% ipython --no-banner

In [1]: import numpy as np

In [2]: from numpy import linalg as LA

In [3]: np.set_printoptions(precision=2, suppress=True, linewidth=160)

In [4]: theta = np.deg2rad(45)

In [5]: arr = np.eye(7)

In [6]: arr[np.ix_([5, 1], [5, 1])] = [[np.cos(theta), -np.sin(theta)], [np.sin(theta), np.cos(theta)]]

In [7]: arr
Out[7]: 
array([[ 1.  ,  0.  ,  0.  ,  0.  ,  0.  ,  0.  ,  0.  ],
       [ 0.  ,  0.71,  0.  ,  0.  ,  0.  ,  0.71,  0.  ],
       [ 0.  ,  0.  ,  1.  ,  0.  ,  0.  ,  0.  ,  0.  ],
       [ 0.  ,  0.  ,  0.  ,  1.  ,  0.  ,  0.  ,  0.  ],
       [ 0.  ,  0.  ,  0.  ,  0.  ,  1.  ,  0.  ,  0.  ],
       [ 0.  , -0.71,  0.  ,  0.  ,  0.  ,  0.71,  0.  ],
       [ 0.  ,  0.  ,  0.  ,  0.  ,  0.  ,  0.  ,  1.  ]])

In [8]: # 6 groups of indices that never mix

In [9]: q, Rm = LA.qr(arr)

In [10]: q
Out[10]: 
array([[ 1.  ,  0.  ,  0.  ,  0.  ,  0.  ,  0.  ,  0.  ],
       [-0.  , -0.71,  0.  ,  0.  ,  0.  ,  0.71,  0.  ],
       [-0.  , -0.  ,  1.  ,  0.  ,  0.  ,  0.  ,  0.  ],
       [-0.  , -0.  , -0.  ,  1.  ,  0.  ,  0.  ,  0.  ],
       [-0.  , -0.  , -0.  , -0.  ,  1.  ,  0.  ,  0.  ],
       [-0.  ,  0.71, -0.  , -0.  , -0.  ,  0.71,  0.  ],
       [-0.  , -0.  , -0.  , -0.  , -0.  , -0.  ,  1.  ]])

In [11]: np.round(q.T @ q, 2) + 0
Out[11]: 
array([[1., 0., 0., 0., 0., 0., 0.],
       [0., 1., 0., 0., 0., 0., 0.],
       [0., 0., 1., 0., 0., 0., 0.],
       [0., 0., 0., 1., 0., 0., 0.],
       [0., 0., 0., 0., 1., 0., 0.],
       [0., 0., 0., 0., 0., 1., 0.],
       [0., 0., 0., 0., 0., 0., 1.]])
